% ipython --no-banner

In [1]: import numpy as np

In [2]: np.set_printoptions(suppress=True, linewidth=160)

In [3]: def rnd(a):
   ...:     return np.round(a, 3) + 0
   ...: 

In [4]: mat = np.array([[7, 8, 5],
   ...:     [14, 17, 5],
   ...:     [19, 24, 12],
   ...:     [26, 32, 12],
   ...:     [26, 37, 21],
   ...:     [29, 42, 28],
   ...:     [36, 44, 35],
   ...:     [40, 51, 41],
   ...:     [48, 59, 44],
   ...:     [53, 65, 46],
   ...:     [53, 66, 55],
   ...:     [54, 71, 56],
   ...:     [55, 74, 59],
   ...:     [58, 74, 59],
   ...:     [61, 74, 59],
   ...:     [69, 74, 68],
   ...:     [74, 74, 74]])

In [5]: mat
Out[5]: 
array([[ 7,  8,  5],
       [14, 17,  5],
       [19, 24, 12],
       [26, 32, 12],
       [26, 37, 21],
       [29, 42, 28],
       [36, 44, 35],
       [40, 51, 41],
       [48, 59, 44],
       [53, 65, 46],
       [53, 66, 55],
       [54, 71, 56],
       [55, 74, 59],
       [58, 74, 59],
       [61, 74, 59],
       [69, 74, 68],
       [74, 74, 74]])

In [6]: T = np.stack([mat, 3 * mat, mat[::-1]])

In [7]: T.sum(axis=0)
Out[7]: 
array([[102, 106,  94],
       [125, 142,  88],
       [137, 170, 107],
       [162, 202, 107],
       [159, 222, 143],
       [170, 239, 168],
       [197, 242, 195],
       [213, 269, 210],
       [240, 295, 220],
       [252, 311, 225],
       [248, 308, 255],
       [245, 326, 252],
       [246, 333, 257],
       [258, 328, 248],
       [263, 320, 248],
       [290, 313, 277],
       [303, 304, 301]])

In [8]: print((T @ mat.T).shape)
(3, 17, 17)

In [9]: arr = np.loadtxt("test7.csv", delimiter=",")

In [10]: rnd(arr)
Out[10]: 
array([[ 0.57 , -1.785, -0.43 ],
       [ 7.996, -5.498,  6.996],
       [ 1.61 , -2.305,  0.61 ],
       [ 1.428, -2.214,  0.428],
       [ 1.908, -2.454,  0.908],
       [ 3.386, -3.193,  2.386],
       [ 3.369, -3.184,  2.369],
       [ 1.442, -2.221,  0.442],
       [ 2.014, -2.507,  1.014],
       [-0.979, -1.01 , -1.979],
       [ 4.757, -3.878,  3.757],
       [ 2.197, -2.599,  1.197],
       [ 1.78 , -2.39 ,  0.78 ],
       [ 0.434, -1.717, -0.566],
       [-0.549, -1.226, -1.549],
       [ 3.652, -3.326,  2.652],
       [ 3.443, -3.221,  2.443],
       [ 5.865, -4.432,  4.865],
       [ 1.664, -2.332,  0.664],
       [ 4.403, -3.701,  3.403]])

In [11]: # rows and columns are dependent

In [12]: W2 = arr[[1, 6]].astype(float)

In [13]: for _ in range(5):
    ...:     z = np.linalg.norm(arr[:, None] - W2, axis=-1).argmin(axis=1)
    ...:     W2 = np.array([arr[z == j].mean(axis=0) for j in range(2)])
    ...: 

In [14]: z
Out[14]: array([1, 0, 1, 1, 1, 1, 1, 1, 1, 1, 0, 1, 1, 1, 1, 1, 1, 0, 1, 0])

In [15]: np.abs(W2[1] - W2[0]).argmax()
Out[15]: np.int64(0)

In [16]: rnd(W2)
Out[16]: 
array([[ 5.755, -4.378,  4.755],
       [ 1.711, -2.355,  0.711]])

In [17]: rnd(W2[1] - W2[0])
Out[17]: array([-4.044,  2.022, -4.044])

In [18]: data = np.load("x.npy")

In [19]: print(data)
[[ 0 -3  3  0]
 [-3  0 -3  3]
 [ 3 -3  0 -3]
 [ 0  3 -3  0]]

In [20]: # symmetric

In [21]: dist = np.linalg.norm(arr[:, None] - arr[None], axis=-1)

In [22]: print(np.unravel_index(dist.round(6).argmax(), dist.shape))
(np.int64(1), np.int64(9))

In [23]: (dist + 1e9 * np.eye(20)).round(6).argmin(axis=1)
Out[23]: array([13, 17, 18,  7,  8,  6,  5,  3,  4, 14, 19,  8, 18,  0,  9, 16,  5, 10,  2, 10])

In [24]: rnd(dist[:5, :5])
Out[24]: 
array([[ 0.   , 11.14 ,  1.561,  1.288,  2.008],
       [11.14 ,  0.   ,  9.578,  9.852,  9.131],
       [ 1.561,  9.578,  0.   ,  0.273,  0.447],
       [ 1.288,  9.852,  0.273,  0.   ,  0.72 ],
       [ 2.008,  9.131,  0.447,  0.72 ,  0.   ]])

In [25]: dist.shape
Out[25]: (20, 20)

In [26]: dist.mean(axis=1).argmax()
Out[26]: np.int64(1)
